$ python3 -q
>>> import numpy as np
>>> import numpy.linalg as la
>>> np.set_printoptions(precision=4, suppress=True, linewidth=200, sign=" ")
>>> tidy = lambda a: np.round(a, 4) + 0
>>> rng = np.random.default_rng(30)
>>> theta = np.sort(rng.uniform(-2, 2, 20))
>>> E = np.c_[theta, theta ** 2, theta ** 3] @ np.array([[8, 4, -2, -1, -7, -4, 4, 7, 0, -1, 7, 0, 0],
...     [-7, -6, -4, -7, -1, -2, -9, 0, 6, 6, 5, 7, -5],
...     [1, 6, -5, -9, 3, 8, -4, -6, -3, -6, 6, -9, -9]])
>>> tidy(E)
array([[-36.0043, -48.5107,  14.3123,  22.0538,  -4.2575, -33.5   , -13.1104,  14.6116,  28.9731,  43.618 , -24.145 ,  57.6609,  25.7426],
       [-33.374 , -43.7319,  12.4114,  18.768 ,  -2.9331, -29.1004, -12.9615,  11.9204,  26.0591,  39.0468, -21.5897,  51.35  ,  22.084 ],
       [-17.4526, -18.0099,   3.5477,   3.8615,   2.74  ,  -7.4487,  -9.5576,  -0.316 ,  10.2419,  14.8395,  -8.8951,  18.4404,   5.0383],
       [-15.9827, -15.9765,   2.9938,   2.9903,   3.0028,  -5.9834,  -8.9931,  -1.0076,   8.9855,  12.9786,  -7.9896,  15.9716,   3.9882],
       [ -9.2612,  -7.6751,   1.1334,   0.3316,   3.3738,  -0.8632,  -5.7756,  -2.8522,   3.8949,   5.5926,  -4.4569,   6.3839,   0.6012],
       [ -4.8998,  -3.3804,   0.5259,  -0.1487,   2.6127,   0.701 ,  -3.1222,  -2.5543,   1.3884,   2.0727,  -2.5981,   2.0753,  -0.2046],
       [ -4.4512,  -2.9999,   0.4858,  -0.1452,   2.4706,   0.7609,  -2.8283,  -2.4355,   1.1819,   1.7856,  -2.4121,   1.7436,  -0.2223],
       [ -2.8543,  -1.7536,   0.3595,  -0.0741,   1.8362,   0.791 ,  -1.7668,  -1.8482,   0.5509,   0.9029,  -1.7198,   0.7681,  -0.1968],
       [ -0.7213,  -0.3815,   0.1426,   0.0399,   0.5786,   0.3169,  -0.3967,  -0.5839,   0.044 ,   0.1297,  -0.5558,   0.0546,  -0.0299],
       [  0.215 ,   0.1057,  -0.0582,  -0.033 ,  -0.1935,  -0.1115,   0.1032,   0.1926,   0.0045,  -0.0231,   0.1967,   0.0051,  -0.004 ],
       [  2.0407,   0.9553,  -1.5158,  -1.7489,  -2.5516,  -1.3406,   0.0606,   2.2697,   0.658 ,   0.144 ,   3.5313,   0.4971,  -1.114 ],
       [  2.0537,   0.9634,  -1.5437,  -1.7882,  -2.5776,  -1.3495,   0.0435,   2.2879,   0.6708,   0.1479,   3.5838,   0.503 ,  -1.1434],
       [  2.26  ,   1.1188,  -2.1158,  -2.6141,  -3.0437,  -1.4702,  -0.3495,   2.5835,   0.9209,   0.2138,   4.6217,   0.5924,  -1.7753],
       [  2.4771,   1.4613,  -3.4398,  -4.6263,  -3.7928,  -1.438 ,  -1.451 ,   2.8858,   1.4191,   0.268 ,   6.8458,   0.6021,  -3.3853],
       [  2.0727,   3.7568, -10.3852, -15.9685,  -4.995 ,   1.6127,  -8.3614,   1.2645,   2.923 ,  -0.832 ,  17.1371,  -1.6866, -13.0926],
       [  1.7739,   4.7502, -12.8197, -20.0673,  -4.9608,   3.2132, -10.898 ,   0.152 ,   3.192 ,  -1.5429,  20.5301,  -2.9967, -16.7122],
       [  1.5414,   5.5267, -14.6061, -23.0952,  -4.8564,   4.487 , -12.7689,  -0.7601,   3.3343,  -2.1343,  22.9847,  -4.0626, -19.407 ],
       [ -0.1917,  11.9816, -27.4806, -45.2099,  -2.9184,  15.2235, -26.2893,  -8.7791,   3.4353,  -7.5707,  40.1725, -13.4742, -39.416 ],
       [ -0.5769,  13.617 , -30.4255, -50.3136,  -2.2852,  17.9386, -29.3728, -10.8464,   3.2955,  -9.0213,  44.0267, -15.9275, -44.0882],
       [ -1.0865,  15.9043, -34.4158, -57.2463,  -1.3518,  21.7244, -33.5413, -13.7409,   3.0357, -11.0765,  49.2195, -19.3804, -50.4575]])
>>> # rank 3
>>> x0 = np.array([9, -9, -4, 7, -9, 2, 0, 0, 9, -7, -1, 3, -7])
>>> (E @ x0).argmax()
np.int64(0)
>>> tidy(E @ np.eye(13)[12])
array([ 25.7426,  22.084 ,   5.0383,   3.9882,   0.6012,  -0.2046,  -0.2223,  -0.1968,  -0.0299,  -0.004 ,  -1.114 ,  -1.1434,  -1.7753,  -3.3853, -13.0926, -16.7122, -19.407 , -39.416 , -44.0882,
       -50.4575])
